% ipython --no-banner

In [1]: import numpy as np

In [2]: from numpy import linalg as LA

In [3]: np.set_printoptions(precision=1, suppress=True, linewidth=200, legacy="1.25")

In [4]: rd = lambda a: np.round(a, 1) + 0

In [5]: K = np.load("mat.npy")

In [6]: K
Out[6]: 
array([[ 0.,  2.,  0.],
       [ 1.,  1.,  0.],
       [ 0.,  0., -3.]])

In [7]: rd(np.abs(LA.eigvals(K)).max())
Out[7]: 3.0

In [8]: np.allclose(K @ K.T, K.T @ K)
Out[8]: False

In [9]: x0 = np.array([-2, 1, 1])

In [10]: h1 = np.maximum(K @ x0, 0)

In [11]: rd(np.tanh(K @ x0))
Out[11]: array([ 1. , -0.8, -1. ])

In [12]: rd(np.sort(LA.eigvals(K).real))
Out[12]: array([-3., -1.,  2.])

In [13]: np.flatnonzero(LA.matrix_power((K != 0) + (K.T != 0) + np.eye(3), 3)[2])
Out[13]: array([2])

In [14]: rd(LA.det(K))
Out[14]: 6.0

In [15]: (LA.matrix_power((K != 0) + (K.T != 0) + np.eye(3), 3) > 0).astype(int)
Out[15]: 
array([[1, 1, 0],
       [1, 1, 0],
       [0, 0, 1]])

In [16]: Y = K / np.sqrt((K ** 2).mean(axis=1, keepdims=True))

In [17]: rd(Y[1])
Out[17]: array([1.2, 1.2, 0. ])

In [18]: LA.matrix_rank(Y) == LA.matrix_rank(K)
Out[18]: True

In [19]: LA.matrix_rank(K - K.mean(axis=1, keepdims=True))
Out[19]: 2

In [20]: rd(K - K.mean(axis=1, keepdims=True))
Out[20]: 
array([[-0.7,  1.3, -0.7],
       [ 0.3,  0.3, -0.7],
       [ 1. ,  1. , -2. ]])

In [21]: A = np.loadtxt("x.csv", delimiter=",")

In [22]: A
Out[22]: 
array([[-12. ,  -0.3,   1.1],
       [  0. ,  -0.1,  -1.5],
       [ 18. ,   1.5,   1.1],
       [-76. ,  -0.2,   0.6]])

In [23]: # row 3 dominates

In [24]: Uu, s, VT = LA.svd(A)

In [25]: rd(s)
Out[25]: array([79. ,  2.4,  1.1])

In [26]: np.argmax(s[:-1] / (s[1:] + 1e-6)) + 1
Out[26]: 1

In [27]: Y = Uu[:, :1] @ np.diag(s[:1]) @ VT[:1]

In [28]: rd(LA.norm(A - Y, 2)), rd(s[1])
Out[28]: (2.4, 2.4)

In [29]: rd(Y)
Out[29]: 
array([[-12. ,  -0.1,   0.1],
       [  0. ,   0. ,   0. ],
       [ 18. ,   0.1,  -0.1],
       [-76. ,  -0.6,   0.5]])

In [30]: LA.matrix_rank(Y)
Out[30]: 1

In [31]: rd(LA.norm(A - Y) / LA.norm(A))
Out[31]: 0.0

In [32]: LA.cond(Y) > 100
Out[32]: True

In [33]: rd(LA.norm(Y, 2) / LA.norm(Y))
Out[33]: 1.0

In [34]: [round(float(x), 1) for x in LA.svd(Y, compute_uv=False)[:3]]
Out[34]: [79.0, 0.0, 0.0]

In [35]: Y = np.c_[A[:, :2] @ np.array([[0, 1], [2, 1]]), np.array([0, 0, 1, 1])]

In [36]: Y
Out[36]: 
array([[ -0.6, -12.3,   0. ],
       [ -0.2,  -0.1,   0. ],
       [  3. ,  19.5,   1. ],
       [ -0.4, -76.2,   1. ]])

In [37]: LA.matrix_rank(np.c_[A, Y])
Out[37]: 4

In [38]: LA.matrix_rank(Y)
Out[38]: 3

In [39]: rd(LA.lstsq(A, Y[:, 0])[0])
Out[39]: array([0., 2., 0.])

In [40]: O, Rm = LA.qr(A)

In [41]: rd(abs(Rm[0, 0])), rd(LA.norm(A[:, 0]))
Out[41]: (79.0, 79.0)

In [42]: rd(np.abs(np.diag(Rm)))
Out[42]: array([79. ,  1.4,  1.9])

In [43]: gram = A.T @ A

In [44]: rd(LA.eigvalsh(gram)[::-1])
Out[44]: array([6244.6,    5.6,    1.3])

In [45]: rd(LA.svd(A, compute_uv=False) ** 2)
Out[45]: array([6244.6,    5.6,    1.3])

In [46]: rd(np.diag(gram))
Out[46]: array([6244. ,    2.4,    5. ])

In [47]: rd(gram)
Out[47]: 
array([[6244. ,   45.8,  -39. ],
       [  45.8,    2.4,    1.4],
       [ -39. ,    1.4,    5. ]])

In [48]: (A @ A.T).shape
Out[48]: (4, 4)

In [49]: W0 = np.array([[3, 0, 0, 0], [0, 2, 0, 0], [0, 0, 2, 0], [0, 0, 0, 4]])

In [50]: rng = np.random.default_rng(9539)

In [51]: idx = rng.permutation(4)

In [52]: idx
Out[52]: array([2, 0, 3, 1])

In [53]: Y = W0[idx][:, idx]

In [54]: Y
Out[54]: 
array([[2, 0, 0, 0],
       [0, 3, 0, 0],
       [0, 0, 4, 0],
       [0, 0, 0, 2]])

In [55]: rd(np.sort(np.abs(LA.eigvals(Y))))
Out[55]: array([2., 2., 3., 4.])

In [56]: np.diag(Y)
Out[56]: array([2, 3, 4, 2])

In [57]: P = np.triu(np.array([[4, 8, 3, -7], [0, -7, 1, 4], [6, 4, 9, -6], [0, -6, 2, -5]]), 1) + np.eye(4)

In [58]: Y = P @ W0 @ LA.inv(P)

In [59]: LA.matrix_rank(Y)
Out[59]: 4

In [60]: P @ W0 - W0 @ P
Out[60]: 
array([[  0.,  -8.,  -3.,  -7.],
       [  0.,   0.,   0.,   8.],
       [  0.,   0.,   0., -12.],
       [  0.,   0.,   0.,   0.]])

In [61]: Y
Out[61]: 
array([[  3.,  -8.,   5.,  55.],
       [  0.,   2.,   0.,   8.],
       [  0.,   0.,   2., -12.],
       [  0.,   0.,   0.,   4.]])

In [62]: np.poly(Y)
Out[62]: array([  1., -11.,  44., -76.,  48.])

In [63]: np.allclose(W0 @ W0.T, W0.T @ W0)
Out[63]: True

In [64]: rd(np.abs(LA.eigvals(W0)).max())
Out[64]: 4.0

In [65]: np.trace(W0)
Out[65]: 11

In [66]: Y = np.array([[-2, -1, -2], [2, -1, 1], [2, 1, 0], [-1, 2, 0]])

In [67]: W0 @ Y
Out[67]: 
array([[-6, -3, -6],
       [ 4, -2,  2],
       [ 4,  2,  0],
       [-4,  8,  0]])

In [68]: np.vstack([W0, Y.T]).shape
Out[68]: (7, 4)
